% ipython --no-banner

In [1]: import numpy as np

In [2]: from numpy import linalg as LA

In [3]: np.set_printoptions(precision=3, suppress=True, linewidth=200)

In [4]: X = np.load("block3.npy")

In [5]: X
Out[5]: 
array([[9, 5, 7],
       [5, 9, 5],
       [7, 5, 9]])

In [6]: np.einsum("ij,ji->", X, X)
Out[6]: np.int64(441)

In [7]: np.kron(np.eye(2, dtype=int), X)
Out[7]: 
array([[9, 5, 7, 0, 0, 0],
       [5, 9, 5, 0, 0, 0],
       [7, 5, 9, 0, 0, 0],
       [0, 0, 0, 9, 5, 7],
       [0, 0, 0, 5, 9, 5],
       [0, 0, 0, 7, 5, 9]])

In [8]: np.round(LA.det(X.T), 3)
Out[8]: np.float64(188.0)

In [9]: np.einsum("ii->", X)
Out[9]: np.int64(27)

In [10]: w, vecs = LA.eigh(X)

In [11]: x = np.array([5, 4, 4])

In [12]: x @ X @ x
Out[12]: np.int64(1153)

In [13]: LA.eigvalsh(X[1:, 1:])
Out[13]: array([ 4., 14.])

In [14]: (np.sign(vecs[:, -1].round(6)) == np.sign(vecs[0, -1].round(6))).astype(int)
Out[14]: array([1, 1, 1])

In [15]: vecs * np.abs(w) @ vecs.T
Out[15]: 
array([[9., 5., 7.],
       [5., 9., 5.],
       [7., 5., 9.]])

In [16]: vecs * np.sqrt(w) @ vecs.T
Out[16]: 
array([[2.635, 0.75 , 1.221],
       [0.75 , 2.806, 0.75 ],
       [1.221, 0.75 , 2.635]])

In [17]: Q = X.astype(float).copy()

In [18]: for j in range(3):
    ...:     Q[:, j] -= Q[:, :j] @ (Q[:, :j].T @ Q[:, j])
    ...:     Q[:, j] /= LA.norm(Q[:, j])
    ...: 

In [19]: np.round(Q.T @ Q, 3) + 0
Out[19]: 
array([[1., 0., 0.],
       [0., 1., 0.],
       [0., 0., 1.]])

In [20]: Q
Out[20]: 
array([[ 0.723, -0.411, -0.555],
       [ 0.402,  0.904, -0.146],
       [ 0.562, -0.117,  0.819]])

In [21]: round(float(np.einsum("ii->", Q)), 3)
Out[21]: 2.446

In [22]: round(LA.eigvals(Q).sum().real, 3)
Out[22]: np.float64(2.446)

In [23]: round(float(LA.det(2 * Q)), 3), np.round(LA.det(Q), 3)
Out[23]: (8.0, np.float64(1.0))

In [24]: K = np.array([[1.6, -0.6, -0.5, -0.2, 0.0, -0.1, 0.4, -0.9],
    ...:     [-2.0, 2.2, 1.3, 0.6, -1.1, 1.5, 0.0, -0.1],
    ...:     [-0.4, 0.5, -2.0, -0.2, 0.3, 1.0, -0.2, -0.1],
    ...:     [-0.5, -0.3, -1.9, 0.2, 1.0, -0.9, 1.7, 0.7],
    ...:     [1.8, 0.0, 1.0, -0.2, 0.6, 0.0, 0.3, -0.6],
    ...:     [1.4, -2.0, -0.9, 0.6, 2.8, 0.8, 0.9, -1.1],
    ...:     [-0.2, -1.2, 0.3, -0.9, -0.8, -0.9, -0.1, -0.4]])

In [25]: LA.norm(K, axis=1)
Out[25]: array([2.047, 3.789, 2.364, 3.03 , 2.256, 4.199, 2.   ])

In [26]: np.round(LA.norm(K, 1), 3), round(float(LA.norm(K, np.inf)), 3)
Out[26]: (np.float64(7.9), 10.5)

In [27]: LA.norm(K, axis=0)
Out[27]: array([3.494, 3.314, 3.384, 1.3  , 3.338, 2.349, 2.   , 1.746])

In [28]: round(LA.norm(K) ** 2 / LA.norm(K, 2) ** 2, 3)
Out[28]: np.float64(1.934)

In [29]: round(float(LA.norm(K, "nuc")), 3)
Out[29]: 17.218

In [30]: K[3] @ K[1]
Out[30]: np.float64(-4.53)

In [31]: LA.norm(K, axis=1).argmax()
Out[31]: np.int64(5)

In [32]: B = K / np.sqrt((K ** 2).mean(axis=1, keepdims=True))

In [33]: B[1]
Out[33]: array([-1.493,  1.642,  0.97 ,  0.448, -0.821,  1.12 ,  0.   , -0.075])

In [34]: B = K / LA.norm(K, axis=1)
Traceback (most recent call last):
  Cell In[34], line 1
    B = K / LA.norm(K, axis=1)
ValueError: operands could not be broadcast together with shapes (7,8) (7,) 


In [35]: B = K / LA.norm(K, axis=1, keepdims=True)

In [36]: G = B @ B.T

In [37]: (G - 2 * np.eye(7)).round(6).argmax(axis=1)
Out[37]: array([4, 2, 3, 2, 0, 0, 0])

In [38]: np.argwhere(np.triu(np.abs(G) > 0.95, 1))
Out[38]: array([], shape=(0, 2), dtype=int64)

In [39]: np.round(np.degrees(np.arccos(np.clip(G[0, 3], -1, 1))), 3)
Out[39]: np.float64(86.024)

In [40]: (np.abs(G) > 0.9).astype(int)
Out[40]: 
array([[1, 0, 0, 0, 0, 0, 0],
       [0, 1, 0, 0, 0, 0, 0],
       [0, 0, 1, 0, 0, 0, 0],
       [0, 0, 0, 1, 0, 0, 0],
       [0, 0, 0, 0, 1, 0, 0],
       [0, 0, 0, 0, 0, 1, 0],
       [0, 0, 0, 0, 0, 0, 1]])

In [41]: arr = np.loadtxt("x.csv", delimiter=",")

In [42]: arr
Out[42]: 
array([[0.333, 0.222, 0.   , 0.222, 0.   , 0.   , 0.222],
       [0.   , 0.25 , 0.167, 0.167, 0.083, 0.167, 0.167],
       [0.167, 0.083, 0.167, 0.167, 0.167, 0.083, 0.167],
       [0.091, 0.182, 0.091, 0.273, 0.091, 0.091, 0.182],
       [0.222, 0.111, 0.   , 0.   , 0.333, 0.222, 0.111],
       [0.   , 0.125, 0.125, 0.25 , 0.25 , 0.125, 0.125],
       [0.   , 0.2  , 0.2  , 0.1  , 0.1  , 0.1  , 0.3  ]])

In [43]: x = np.array([-5, 7, -6, 7, 7, -7, -2])

In [44]: h1 = np.maximum(arr @ x, 0)

In [45]: arr * (h1 > 1e-9)[:, None]
Out[45]: 
array([[0.333, 0.222, 0.   , 0.222, 0.   , 0.   , 0.222],
       [0.   , 0.25 , 0.167, 0.167, 0.083, 0.167, 0.167],
       [0.167, 0.083, 0.167, 0.167, 0.167, 0.083, 0.167],
       [0.091, 0.182, 0.091, 0.273, 0.091, 0.091, 0.182],
       [0.222, 0.111, 0.   , 0.   , 0.333, 0.222, 0.111],
       [0.   , 0.125, 0.125, 0.25 , 0.25 , 0.125, 0.125],
       [0.   , 0.2  , 0.2  , 0.1  , 0.1  , 0.1  , 0.3  ]])

In [46]: np.maximum(arr @ (3 * x), 0)
Out[46]: array([3.   , 3.   , 0.5  , 5.455, 0.667, 7.5  , 0.9  ])

In [47]: np.tanh(arr @ x)
Out[47]: array([0.762, 0.762, 0.165, 0.949, 0.219, 0.987, 0.291])

In [48]: np.sort(np.abs(LA.eigvals(arr)))[::-1]
Out[48]: array([1.   , 0.287, 0.287, 0.181, 0.099, 0.099, 0.057])

In [49]: LA.matrix_power(arr, 100)
Out[49]: 
array([[0.099, 0.173, 0.115, 0.163, 0.145, 0.119, 0.187],
       [0.099, 0.173, 0.115, 0.163, 0.145, 0.119, 0.187],
       [0.099, 0.173, 0.115, 0.163, 0.145, 0.119, 0.187],
       [0.099, 0.173, 0.115, 0.163, 0.145, 0.119, 0.187],
       [0.099, 0.173, 0.115, 0.163, 0.145, 0.119, 0.187],
       [0.099, 0.173, 0.115, 0.163, 0.145, 0.119, 0.187],
       [0.099, 0.173, 0.115, 0.163, 0.145, 0.119, 0.187]])

In [50]: p = np.eye(7)[3]

In [51]: for _ in range(3):
    ...:     p = p @ arr
    ...:     print(p.round(3))
    ...: 
[0.091 0.182 0.091 0.273 0.091 0.091 0.182]
[0.09  0.181 0.118 0.181 0.126 0.112 0.191]
[0.094 0.174 0.119 0.166 0.14  0.118 0.188]
